In [1]: import numpy as np

In [2]: np.set_printoptions(precision=2, suppress=True, linewidth=120, legacy="1.25")

In [3]: A = np.loadtxt("case15.csv", delimiter=",")

In [4]: print(A)
[[-1.  3.  3.  3.  1.]
 [ 0.  0.  0.  0.  0.]
 [ 0.  0.  0.  0.  0.]
 [-2.  6.  6.  6.  2.]]

In [5]: # rows and columns are dependent

In [6]: Uu, s, Vt = np.linalg.svd(A)

In [7]: print(np.argmax(s[:-1] / (s[1:] + 1e-6)) + 1)
1

In [8]: other = Uu[:, :1] @ np.diag(s[:1]) @ Vt[:1]

In [9]: print(np.linalg.matrix_rank(A, rtol=0.05))
1

In [10]: Uu, s, Vt = np.linalg.svd(A)

In [11]: V = Vt[:(s > 1e-8).sum()]

In [12]: rng = np.random.default_rng(9601)

In [13]: x = A[2] + 2 * A[1] + rng.integers(2) * np.eye(5)[2]

In [14]: print(x)
[0. 0. 0. 0. 0.]

In [15]: print(np.linalg.matrix_rank(np.vstack([A, x])))
1

In [16]: print(np.allclose(V.T @ V @ x, x))
True

In [17]: print(V.T @ V)
[[ 0.03 -0.1  -0.1  -0.1  -0.03]
 [-0.1   0.31  0.31  0.31  0.1 ]
 [-0.1   0.31  0.31  0.31  0.1 ]
 [-0.1   0.31  0.31  0.31  0.1 ]
 [-0.03  0.1   0.1   0.1   0.03]]

In [18]: other = A + rng.integers(-2, 3, (4, 1)) @ rng.integers(-2, 3, (1, 5))

In [19]: print(other)
[[ 3. -1.  1.  5. -3.]
 [ 0.  0.  0.  0.  0.]
 [-2.  2.  1. -1.  2.]
 [-6. 10.  8.  4.  6.]]

In [20]: print(np.round(np.linalg.svd(other - A, compute_uv=False), 2) + 0)
[11.22  0.    0.    0.  ]

In [21]: print(np.linalg.matrix_rank(other - A, tol=1e-8))
1
